>>> import numpy as np
>>> import numpy.linalg as la
>>> np.set_printoptions(suppress=True, linewidth=100)
>>> def rd(a):
...     return np.round(a, 2) + 0
... 
>>> E = np.array([[0.2, -2.1, -1.2, -0.2, 2.0, -2.0, 2.0, -0.5, 1.2, 0.9, 0.1, -0.9],
...     [2.1, 0.7, 1.8, 0.2, 1.1, 1.4, 1.0, -0.5, 0.4, -1.3, -1.1, 2.7],
...     [-0.3, 0.1, -1.0, -0.6, -0.1, 0.6, -0.3, 0.9, -1.4, -1.0, 1.5, 0.2],
...     [-2.1, -0.1, 0.6, 1.2, 0.6, -0.4, -0.5, 1.0, 1.4, -1.3, -1.5, -0.7]])
>>> rng = np.random.default_rng(6301)
>>> E[3] = E[0] + 0.1 * rng.normal(size=12)
>>> print(rd(E))
[[ 0.2  -2.1  -1.2  -0.2   2.   -2.    2.   -0.5   1.2   0.9   0.1  -0.9 ]
 [ 2.1   0.7   1.8   0.2   1.1   1.4   1.   -0.5   0.4  -1.3  -1.1   2.7 ]
 [-0.3   0.1  -1.   -0.6  -0.1   0.6  -0.3   0.9  -1.4  -1.    1.5   0.2 ]
 [ 0.1  -2.2  -1.29 -0.12  1.91 -2.    2.02 -0.52  1.07  0.83  0.13 -0.93]]
>>> U, sv, Vh = la.svd(E)
>>> print(np.argmax(sv[:-1] / (sv[1:] + 1e-6)) + 1)
3
>>> M2 = U[:, :3] @ np.diag(sv[:3]) @ Vh[:3]
>>> print(rd(np.abs(E - M2).max()))
0.05
>>> print(np.argsort(-la.norm(E, axis=0).round(6), kind="stable")[:3])
[5 1 6]
>>> print(rd(la.norm(E, 2) / la.norm(E)))
0.79
>>> M2 = np.array([[3, 1, 0, 2, 2, 1, -3, -2],
...     [-3, 0, -2, -3, -2, -2, 3, -2],
...     [-2, 2, -2, -1, -3, 2, 1, -2],
...     [-2, -3, 2, 0, 3, -2, 1, -3],
...     [3, -3, -2, 0, -2, -1, 1, -3],
...     [2, -1, 0, 2, 0, 3, -3, 2],
...     [1, -3, 3, -1, 0, 3, 1, 1],
...     [3, -3, 1, 2, 1, 0, -1, -1]])
>>> data = np.triu(M2, 1)
>>> print(data)
[[ 0  1  0  2  2  1 -3 -2]
 [ 0  0 -2 -3 -2 -2  3 -2]
 [ 0  0  0 -1 -3  2  1 -2]
 [ 0  0  0  0  3 -2  1 -3]
 [ 0  0  0  0  0 -1  1 -3]
 [ 0  0  0  0  0  0 -3  2]
 [ 0  0  0  0  0  0  0  1]
 [ 0  0  0  0  0  0  0  0]]
>>> blk = np.stack([data, 4 * data, data[::-1]])
>>> print(np.einsum("bij,cij->bc", blk, blk))
[[ 124  496    6]
 [ 496 1984   24]
 [   6   24  124]]
>>> print(blk.sum(axis=0))
[[  0   5   0  10  10   5 -15 -10]
 [  0   0 -10 -15 -10 -10  15  -9]
 [  0   0   0  -5 -15  10   2  -8]
 [  0   0   0   0  15 -11   6 -18]
 [  0   0   0   0   3  -7   6 -18]
 [  0   0   0  -1  -3   2 -14   8]
 [  0   0  -2  -3  -2  -2   3   3]
 [  0   1   0   2   2   1  -3  -2]]
>>> print(blk.shape)
(3, 8, 8)
>>> print(la.matrix_rank(blk))
[7 7 7]
